% python3 -q
>>> import numpy as np
>>> from numpy import linalg as LA
>>> np.set_printoptions(precision=3, suppress=True, linewidth=140)
>>> def rnd(a):
...     return np.round(a, 3) + 0
... 
>>> A = np.load("test3.npy")
>>> A
array([[0, 2, 0, 0, 0, 0],
       [1, 2, 0, 0, 0, 0],
       [1, 2, 0, 0, 0, 0],
       [0, 0, 0, 2, 0, 0],
       [0, 0, 1, 2, 0, 0],
       [0, 0, 1, 2, 0, 0],
       [0, 0, 0, 0, 0, 2],
       [0, 0, 0, 0, 1, 2],
       [0, 0, 0, 0, 1, 2]])
>>> B = A / LA.norm(A, axis=1, keepdims=True)
>>> C2 = B @ B.T
>>> (C2 - 2 * np.eye(9)).round(6).argmax(axis=1)
array([1, 2, 1, 4, 5, 4, 7, 8, 7])
>>> rnd(LA.norm(B, axis=1))
array([1., 1., 1., 1., 1., 1., 1., 1., 1.])
>>> rnd(np.degrees(np.arccos(np.clip(C2[5, 3], -1, 1))))
np.float64(26.565)
>>> B = A / np.sqrt((A ** 2).mean(axis=1, keepdims=True))
>>> rnd(A - A.mean(axis=1, keepdims=True))
array([[-0.333,  1.667, -0.333, -0.333, -0.333, -0.333],
       [ 0.5  ,  1.5  , -0.5  , -0.5  , -0.5  , -0.5  ],
       [ 0.5  ,  1.5  , -0.5  , -0.5  , -0.5  , -0.5  ],
       [-0.333, -0.333, -0.333,  1.667, -0.333, -0.333],
       [-0.5  , -0.5  ,  0.5  ,  1.5  , -0.5  , -0.5  ],
       [-0.5  , -0.5  ,  0.5  ,  1.5  , -0.5  , -0.5  ],
       [-0.333, -0.333, -0.333, -0.333, -0.333,  1.667],
       [-0.5  , -0.5  , -0.5  , -0.5  ,  0.5  ,  1.5  ],
       [-0.5  , -0.5  , -0.5  , -0.5  ,  0.5  ,  1.5  ]])
>>> LA.matrix_rank(A - A.mean(axis=1, keepdims=True))
np.int64(5)
>>> rnd(B[8])
array([0.   , 0.   , 0.   , 0.   , 1.095, 2.191])
>>> u = np.array([3, 2])
>>> np.polyval(u, A[5])
array([2, 2, 5, 8, 2, 2])
>>> np.cross(A[5, :3], A[7, :3])
array([0, 0, 0])
>>> W0 = np.array([[-1, -2, -1, 2, 1, 0, 1, -1],
...     [1, -1, 0, 1, 2, 1, -1, 1],
...     [1, -1, -1, -2, -1, -1, -2, -2],
...     [-1, 1, -2, -2, -2, -2, 0, 2],
...     [0, -2, 1, 1, 2, 0, -1, -2],
...     [-2, -1, -1, 1, -1, -1, 2, -2]])
>>> [round(float(x), 3) for x in LA.svd(W0, compute_uv=False)[:3]]
[6.44, 5.09, 4.329]
>>> LA.cond(W0) > 100
np.True_
>>> arr = np.loadtxt("x.csv", delimiter=",")
>>> arr
array([[ 5.967,  0.033,  2.989,  3.017, -4.994,  5.969,  0.996],
       [-6.014, -6.023, 12.028, -2.006, -0.016,  3.951, 10.015],
       [-3.022, -5.002,  3.011, -1.013,  2.987,  2.022,  4.986],
       [ 5.996,  4.01 ,  3.002,  5.009,  3.034, -4.02 , -0.993],
       [-5.983, -1.959, -5.994, -6.013, -6.031,  4.044, -2.   ],
       [-6.028,  3.98 , -6.013, -6.002, -7.945, -1.019, -5.994]])
>>> C2 = arr.T @ arr
>>> rnd(np.diag(C2))
array([188.991,  97.056, 243.769, 111.423, 142.564,  88.881, 167.067])
>>> rnd(np.trace(C2)), rnd((arr ** 2).sum())
(np.float64(1039.749), np.float64(1039.749))
>>> rnd(LA.svd(arr, compute_uv=False) ** 2)
array([507.398, 374.745, 112.767,  44.838,   0.001,   0.001])
>>> np.allclose(C2, C2.T)
True
>>> ang = np.radians(36)
>>> r_ = np.eye(7)
>>> r_[4, 4] = r_[0, 0] = np.cos(ang)
>>> r_[4, 0], r_[0, 4] = -np.sin(ang), np.sin(ang)
>>> rnd(r_)
array([[ 0.809,  0.   ,  0.   ,  0.   ,  0.588,  0.   ,  0.   ],
       [ 0.   ,  1.   ,  0.   ,  0.   ,  0.   ,  0.   ,  0.   ],
       [ 0.   ,  0.   ,  1.   ,  0.   ,  0.   ,  0.   ,  0.   ],
       [ 0.   ,  0.   ,  0.   ,  1.   ,  0.   ,  0.   ,  0.   ],
       [-0.588,  0.   ,  0.   ,  0.   ,  0.809,  0.   ,  0.   ],
       [ 0.   ,  0.   ,  0.   ,  0.   ,  0.   ,  1.   ,  0.   ],
       [ 0.   ,  0.   ,  0.   ,  0.   ,  0.   ,  0.   ,  1.   ]])
>>> B = arr @ r_.T
>>> rnd(LA.det(r_)), rnd(np.trace(r_))
(np.float64(1.0), np.float64(6.618))
>>> rnd(LA.svd(arr, compute_uv=False)), rnd(LA.svd(B, compute_uv=False))
(array([22.525, 19.358, 10.619,  6.696,  0.033,  0.026]), array([22.525, 19.358, 10.619,  6.696,  0.033,  0.026]))
>>> np.allclose(arr @ arr.T, B @ B.T)
True
>>> rnd(np.abs(B - arr).max(axis=0))
array([4.075, 0.   , 0.   , 0.   , 5.061, 0.   , 0.   ])
>>> rnd(LA.pinv(r_))
array([[ 0.809,  0.   ,  0.   ,  0.   , -0.588,  0.   ,  0.   ],
       [ 0.   ,  1.   ,  0.   ,  0.   ,  0.   ,  0.   ,  0.   ],
       [ 0.   ,  0.   ,  1.   ,  0.   ,  0.   ,  0.   ,  0.   ],
       [ 0.   ,  0.   ,  0.   ,  1.   ,  0.   ,  0.   ,  0.   ],
       [ 0.588,  0.   ,  0.   ,  0.   ,  0.809,  0.   ,  0.   ],
       [ 0.   ,  0.   ,  0.   ,  0.   ,  0.   ,  1.   ,  0.   ],
       [ 0.   ,  0.   ,  0.   ,  0.   ,  0.   ,  0.   ,  1.   ]])
>>> Uu, sv, Vt = LA.svd(arr)
>>> np.argmax(sv[:-1] / (sv[1:] + 1e-6)) + 1
np.int64(4)
>>> B = Uu[:, :4] @ np.diag(sv[:4]) @ Vt[:4]
>>> LA.matrix_rank(arr, rtol=0.05)
np.int64(4)
>>> rnd(LA.norm(arr - B) / LA.norm(arr))
np.float64(0.001)
>>> LA.matrix_rank(B)
np.int64(4)
>>> Uu, sv, Vt = LA.svd(arr, full_matrices=False)
>>> rnd(Uu.T @ Uu)
array([[1., 0., 0., 0., 0., 0.],
       [0., 1., 0., 0., 0., 0.],
       [0., 0., 1., 0., 0., 0.],
       [0., 0., 0., 1., 0., 0.],
       [0., 0., 0., 0., 1., 0.],
       [0., 0., 0., 0., 0., 1.]])
>>> rnd(Vt @ Vt.T)
array([[1., 0., 0., 0., 0., 0.],
       [0., 1., 0., 0., 0., 0.],
       [0., 0., 1., 0., 0., 0.],
       [0., 0., 0., 1., 0., 0.],
       [0., 0., 0., 0., 1., 0.],
       [0., 0., 0., 0., 0., 1.]])
>>> rnd(Uu.T @ arr @ Vt.T)
array([[22.525,  0.   ,  0.   ,  0.   ,  0.   ,  0.   ],
       [ 0.   , 19.358,  0.   ,  0.   ,  0.   ,  0.   ],
       [ 0.   ,  0.   , 10.619,  0.   ,  0.   ,  0.   ],
       [ 0.   ,  0.   ,  0.   ,  6.696,  0.   ,  0.   ],
       [ 0.   ,  0.   ,  0.   ,  0.   ,  0.033,  0.   ],
       [ 0.   ,  0.   ,  0.   ,  0.   ,  0.   ,  0.026]])
>>> (sv > 1e-8).sum()
np.int64(6)
>>> rnd(np.sqrt((sv ** 2).sum())), rnd(LA.norm(arr))
(np.float64(32.245), np.float64(32.245))
>>> rnd(sv)
array([22.525, 19.358, 10.619,  6.696,  0.033,  0.026])
>>> rnd(sv / sv[0])
array([1.   , 0.859, 0.471, 0.297, 0.001, 0.001])
>>> rnd(np.abs(Vt[0]))
array([0.092, 0.295, 0.667, 0.214, 0.322, 0.12 , 0.543])
>>> mat = np.load("w.npy")
>>> mat
array([[4., 0., 3., 3., 0., 0.],
       [0., 4., 0., 0., 3., 3.],
       [3., 0., 4., 3., 0., 0.],
       [3., 0., 3., 4., 0., 0.],
       [0., 3., 0., 0., 4., 3.],
       [0., 3., 0., 0., 3., 4.]])
>>> w, evecs = LA.eigh(mat)
>>> x0 = np.array([1, -9, 0, -3, -2, -5])
>>> np.abs(mat).sum(axis=1).max(), np.abs(w).max()
(np.float64(10.0), np.float64(10.0))
>>> rnd(evecs * np.maximum(w, 0) @ evecs.T)
array([[4., 0., 3., 3., 0., 0.],
       [0., 4., 0., 0., 3., 3.],
       [3., 0., 4., 3., 0., 0.],
       [3., 0., 3., 4., 0., 0.],
       [0., 3., 0., 0., 4., 3.],
       [0., 3., 0., 0., 3., 4.]])
>>> x0 = np.array([1, 0, 1, 3, -3, 0])
>>> rhs = mat @ x0
>>> rhs
array([ 16.,  -9.,  16.,  18., -12.,  -9.])
>>> rnd(LA.solve(mat.T, mat[3]))
array([0., 0., 0., 1., 0., 0.])
>>> rnd(LA.solve(mat, rhs + mat[:, 4]))
array([ 1.,  0.,  1.,  3., -2.,  0.])
>>> (mat != 0).astype(int)
array([[1, 0, 1, 1, 0, 0],
       [0, 1, 0, 0, 1, 1],
       [1, 0, 1, 1, 0, 0],
       [1, 0, 1, 1, 0, 0],
       [0, 1, 0, 0, 1, 1],
       [0, 1, 0, 0, 1, 1]])
>>> mat @ mat
array([[34.,  0., 33., 33.,  0.,  0.],
       [ 0., 34.,  0.,  0., 33., 33.],
       [33.,  0., 34., 33.,  0.,  0.],
       [33.,  0., 33., 34.,  0.,  0.],
       [ 0., 33.,  0.,  0., 34., 33.],
       [ 0., 33.,  0.,  0., 33., 34.]])
>>> B = np.array([[2, -2], [-3, 0], [-1, -1], [-1, 2], [0, 0], [0, 3]])
>>> mat @ B
array([[  2.,  -5.],
       [-12.,   9.],
       [ -1.,  -4.],
       [ -1.,  -1.],
       [ -9.,   9.],
       [ -9.,  12.]])
>>> np.vstack([mat, B.T]).shape
(8, 6)
>>> np.einsum("ik,kj->ij", mat, B)
array([[  2.,  -5.],
       [-12.,   9.],
       [ -1.,  -4.],
       [ -1.,  -1.],
       [ -9.,   9.],
       [ -9.,  12.]])
>>> LA.matrix_rank(np.vstack([mat, B.T]))
np.int64(6)
>>> x0 = np.array([1, -1, 2, 1, 0, 0])
>>> (mat @ x0).argmax()
np.int64(2)
>>> np.einsum("ij,j->i", mat, x0)
array([13., -4., 14., 13., -3., -3.])
>>> mat @ np.eye(6)[1]
array([0., 4., 0., 0., 3., 3.])
>>> mat @ x0
array([13., -4., 14., 13., -3., -3.])
>>> M = np.loadtxt("run12.csv", delimiter=",")
>>> M
array([[-2., -1.,  0.,  1.],
       [ 2.,  3.,  4.,  5.],
       [ 6.,  7.,  8.,  9.],
       [10., 11., 12., 13.],
       [14., 15., 16., 17.],
       [18., 19., 20., 21.],
       [22., 23., 24., 25.]])
>>> Uu, sv, Vt = LA.svd(M)
>>> evecs = Vt[:(sv > 1e-8).sum()]
>>> rng = np.random.default_rng(121512)
>>> x0 = M[1] + 3 * M[3] + rng.integers(2) * np.eye(4)[2]
>>> x0
array([32., 36., 41., 44.])
>>> LA.matrix_rank(np.vstack([M, x0]))
np.int64(3)
>>> rnd(evecs.T @ evecs)
array([[ 0.7,  0.4,  0.1, -0.2],
       [ 0.4,  0.3,  0.2,  0.1],
       [ 0.1,  0.2,  0.3,  0.4],
       [-0.2,  0.1,  0.4,  0.7]])
>>> rnd(np.diag(evecs.T @ evecs))
array([0.7, 0.3, 0.3, 0.7])
>>> np.allclose(evecs.T @ evecs @ x0, x0)
False
